$ python3 -q
>>> import numpy as np
>>> from numpy import linalg as LA
>>> np.set_printoptions(precision=3, suppress=True, linewidth=140)
>>> data = np.load("sample4.npy")
>>> data
array([[7, 6, 7, 3, 6, 0],
       [0, 7, 7, 2, 3, 8],
       [0, 0, 3, 8, 4, 3],
       [0, 0, 0, 6, 3, 0],
       [0, 0, 0, 0, 4, 6],
       [0, 0, 0, 0, 0, 9]])
>>> t = np.radians(45)
>>> r_ = np.eye(6)
>>> r_[0, 0] = r_[2, 2] = np.cos(t)
>>> r_[0, 2], r_[2, 0] = -np.sin(t), np.sin(t)
>>> r_
array([[ 0.707,  0.   , -0.707,  0.   ,  0.   ,  0.   ],
       [ 0.   ,  1.   ,  0.   ,  0.   ,  0.   ,  0.   ],
       [ 0.707,  0.   ,  0.707,  0.   ,  0.   ,  0.   ],
       [ 0.   ,  0.   ,  0.   ,  1.   ,  0.   ,  0.   ],
       [ 0.   ,  0.   ,  0.   ,  0.   ,  1.   ,  0.   ],
       [ 0.   ,  0.   ,  0.   ,  0.   ,  0.   ,  1.   ]])
>>> out = data @ r_.T
>>> LA.svd(data, compute_uv=False), LA.svd(out, compute_uv=False)
(array([19.453, 11.671,  9.196,  4.775,  2.533,  1.257]), array([19.453, 11.671,  9.196,  4.775,  2.533,  1.257]))
>>> np.allclose(data @ data.T, out @ out.T)
True
>>> out.round(3) + 0
array([[ 0.   ,  6.   ,  9.899,  3.   ,  6.   ,  0.   ],
       [-4.95 ,  7.   ,  4.95 ,  2.   ,  3.   ,  8.   ],
       [-2.121,  0.   ,  2.121,  8.   ,  4.   ,  3.   ],
       [ 0.   ,  0.   ,  0.   ,  6.   ,  3.   ,  0.   ],
       [ 0.   ,  0.   ,  0.   ,  0.   ,  4.   ,  6.   ],
       [ 0.   ,  0.   ,  0.   ,  0.   ,  0.   ,  9.   ]])
>>> round(float(LA.det(r_)), 3), round(np.trace(r_), 3)
(1.0, np.float64(5.414))
>>> round(float(LA.norm(data)), 3)
25.1
>>> data.sum(axis=1)
array([29, 27, 18,  9, 10,  9])
>>> print(np.abs(data).max())
9
>>> np.diff(data, axis=0)
array([[-7,  1,  0, -1, -3,  8],
       [ 0, -7, -4,  6,  1, -5],
       [ 0,  0, -3, -2, -1, -3],
       [ 0,  0,  0, -6,  1,  6],
       [ 0,  0,  0,  0, -4,  3]])
>>> T = np.stack([data, 4 * data, data[::-1]])
>>> LA.matrix_rank(T.reshape(3, -1))
np.int64(2)
>>> T.sum(axis=0)
array([[35, 30, 35, 15, 30,  9],
       [ 0, 35, 35, 10, 19, 46],
       [ 0,  0, 15, 46, 23, 15],
       [ 0,  0,  3, 38, 19,  3],
       [ 0,  7,  7,  2, 23, 38],
       [ 7,  6,  7,  3,  6, 45]])
>>> T.shape
(3, 6, 6)
>>> K = np.loadtxt("layer5.csv", delimiter=",")
>>> K
array([[ 0.384, -0.099, -0.232,  0.3  , -0.111,  0.015,  0.223, -0.143],
       [-0.099,  0.057,  0.124,  0.014,  0.159, -0.02 , -0.048,  0.015],
       [-0.232,  0.124,  0.606,  0.087,  0.077,  0.071, -0.238, -0.308],
       [ 0.3  ,  0.014,  0.087,  0.521,  0.23 , -0.009,  0.172, -0.262],
       [-0.111,  0.159,  0.077,  0.23 ,  0.775, -0.16 ,  0.069,  0.217],
       [ 0.015, -0.02 ,  0.071, -0.009, -0.16 ,  0.048, -0.038, -0.112],
       [ 0.223, -0.048, -0.238,  0.172,  0.069, -0.038,  0.177,  0.038],
       [-0.143,  0.015, -0.308, -0.262,  0.217, -0.112,  0.038,  0.433]])
>>> r = LA.matrix_rank(K)
>>> r
np.int64(3)
>>> ns = LA.svd(K)[2][r:].T
>>> ns.shape
(8, 5)
>>> [int(LA.matrix_rank(np.delete(K, i, axis=0))) for i in range(8)]
[3, 3, 3, 3, 3, 3, 3, 3]
>>> np.allclose(K @ ns, 0)
True
>>> print([int(LA.matrix_rank(K[:i])) for i in range(1, len(K) + 1)])
[1, 2, 3, 3, 3, 3, 3, 3]
>>> [int(LA.matrix_rank(K[:, :j + 1])) for j in range(8)]
[1, 2, 3, 3, 3, 3, 3, 3]
>>> LA.matrix_rank(K.T @ K), LA.matrix_rank(K @ K.T)
(np.int64(3), np.int64(3))
>>> np.trace(K)
np.float64(3.0)
>>> rng = np.random.default_rng(80)
>>> out = K + rng.integers(-2, 3, (8, 3)) @ rng.integers(-2, 3, (3, 8))
>>> out
array([[-4.616,  5.901,  4.768,  0.3  ,  8.889,  5.015,  4.223,  2.857],
       [-1.099,  2.057, -2.876,  4.014,  1.159,  0.98 , -4.048,  7.015],
       [-1.232,  2.124,  0.606,  1.087,  2.077,  1.071, -1.238,  1.692],
       [ 0.3  ,  2.014, -0.913,  1.521,  1.23 , -0.009, -2.828,  0.738],
       [ 2.889, -5.841, -2.923,  0.23 , -6.225, -3.16 ,  0.069, -0.783],
       [ 1.015, -1.02 ,  1.071, -2.009, -1.16 , -0.952,  0.962, -4.112],
       [ 2.223,  1.952, -6.238,  4.172, -1.931, -2.038, -9.823,  4.038],
       [-4.143,  4.015,  4.692, -1.262,  7.217,  3.888,  5.038,  1.433]])
>>> LA.matrix_rank(out - K, tol=1e-8)
np.int64(3)
>>> W0 = np.load("arr.npy")
>>> W0
array([[1.   , 0.2  , 0.04 , 0.008, 0.002, 0.   , 0.   ],
       [0.2  , 1.   , 0.2  , 0.04 , 0.008, 0.002, 0.   ],
       [0.04 , 0.2  , 1.   , 0.2  , 0.04 , 0.008, 0.002],
       [0.008, 0.04 , 0.2  , 1.   , 0.2  , 0.04 , 0.008],
       [0.002, 0.008, 0.04 , 0.2  , 1.   , 0.2  , 0.04 ],
       [0.   , 0.002, 0.008, 0.04 , 0.2  , 1.   , 0.2  ],
       [0.   , 0.   , 0.002, 0.008, 0.04 , 0.2  , 1.   ]])
>>> low = LA.cholesky(W0)
>>> W0 / np.sqrt(np.outer(np.diag(W0), np.diag(W0)))
array([[1.   , 0.2  , 0.04 , 0.008, 0.002, 0.   , 0.   ],
       [0.2  , 1.   , 0.2  , 0.04 , 0.008, 0.002, 0.   ],
       [0.04 , 0.2  , 1.   , 0.2  , 0.04 , 0.008, 0.002],
       [0.008, 0.04 , 0.2  , 1.   , 0.2  , 0.04 , 0.008],
       [0.002, 0.008, 0.04 , 0.2  , 1.   , 0.2  , 0.04 ],
       [0.   , 0.002, 0.008, 0.04 , 0.2  , 1.   , 0.2  ],
       [0.   , 0.   , 0.002, 0.008, 0.04 , 0.2  , 1.   ]])
>>> low
array([[1.   , 0.   , 0.   , 0.   , 0.   , 0.   , 0.   ],
       [0.2  , 0.98 , 0.   , 0.   , 0.   , 0.   , 0.   ],
       [0.04 , 0.196, 0.98 , 0.   , 0.   , 0.   , 0.   ],
       [0.008, 0.039, 0.196, 0.98 , 0.   , 0.   , 0.   ],
       [0.002, 0.008, 0.039, 0.196, 0.98 , 0.   , 0.   ],
       [0.   , 0.002, 0.008, 0.039, 0.196, 0.98 , 0.   ],
       [0.   , 0.   , 0.002, 0.008, 0.039, 0.196, 0.98 ]])
>>> round(float(np.prod(np.diag(low)) ** 2), 3), np.round(LA.det(W0), 3)
(0.783, np.float64(0.783))
>>> Q, r_ = LA.qr(data)
>>> Q @ r_
array([[7., 6., 7., 3., 6., 0.],
       [0., 7., 7., 2., 3., 8.],
       [0., 0., 3., 8., 4., 3.],
       [0., 0., 0., 6., 3., 0.],
       [0., 0., 0., 0., 4., 6.],
       [0., 0., 0., 0., 0., 9.]])
>>> np.abs(np.diag(r_))
array([7., 7., 3., 6., 4., 9.])
>>> Q.T @ Q
array([[1., 0., 0., 0., 0., 0.],
       [0., 1., 0., 0., 0., 0.],
       [0., 0., 1., 0., 0., 0.],
       [0., 0., 0., 1., 0., 0.],
       [0., 0., 0., 0., 1., 0.],
       [0., 0., 0., 0., 0., 1.]])
>>> vals, evecs = LA.eigh(W0)
>>> np.round(evecs.T @ evecs, 3) + 0
array([[1., 0., 0., 0., 0., 0., 0.],
       [0., 1., 0., 0., 0., 0., 0.],
       [0., 0., 1., 0., 0., 0., 0.],
       [0., 0., 0., 1., 0., 0., 0.],
       [0., 0., 0., 0., 1., 0., 0.],
       [0., 0., 0., 0., 0., 1., 0.],
       [0., 0., 0., 0., 0., 0., 1.]])
>>> np.unique(vals.round(6) + 0, return_counts=True)[1]
array([1, 1, 1, 1, 1, 1, 1])
>>> print(np.round(evecs.T @ W0 @ evecs, 3) + 0)
[[0.683 0.    0.    0.    0.    0.    0.   ]
 [0.    0.73  0.    0.    0.    0.    0.   ]
 [0.    0.    0.816 0.    0.    0.    0.   ]
 [0.    0.    0.    0.941 0.    0.    0.   ]
 [0.    0.    0.    0.    1.104 0.    0.   ]
 [0.    0.    0.    0.    0.    1.286 0.   ]
 [0.    0.    0.    0.    0.    0.    1.439]]
>>> (vals > 1e-8).sum(), (vals < -1e-8).sum()
(np.int64(7), np.int64(0))
>>> LA.eigvalsh(W0 @ W0)
array([0.466, 0.533, 0.666, 0.886, 1.219, 1.655, 2.071])
>>> print(LA.svd(W0, compute_uv=False))
[1.439 1.286 1.104 0.941 0.816 0.73  0.683]
>>> feats = np.load("test14.npy")
>>> feats
array([[ 0.809,  0.   , -0.588,  0.   ,  0.   ,  0.   ],
       [ 0.   ,  1.   ,  0.   ,  0.   ,  0.   ,  0.   ],
       [ 0.588,  0.   ,  0.809,  0.   ,  0.   ,  0.   ],
       [ 0.   ,  0.   ,  0.   ,  1.   ,  0.   ,  0.   ],
       [ 0.   ,  0.   ,  0.   ,  0.   ,  1.   ,  0.   ],
       [ 0.   ,  0.   ,  0.   ,  0.   ,  0.   ,  1.   ]])
>>> vec = np.array([-1, 3, -2, -2, 3, 0])
>>> target = feats @ vec
>>> target
array([ 0.367,  3.   , -2.206, -2.   ,  3.   ,  0.   ])
>>> LA.solve(feats, target)
array([-1.,  3., -2., -2.,  3.,  0.])
>>> LA.solve(feats.T, feats[2])
array([0., 0., 1., 0., 0., 0.])
>>> LA.solve(feats, feats[:, 4])
array([0., 0., 0., 0., 1., 0.])
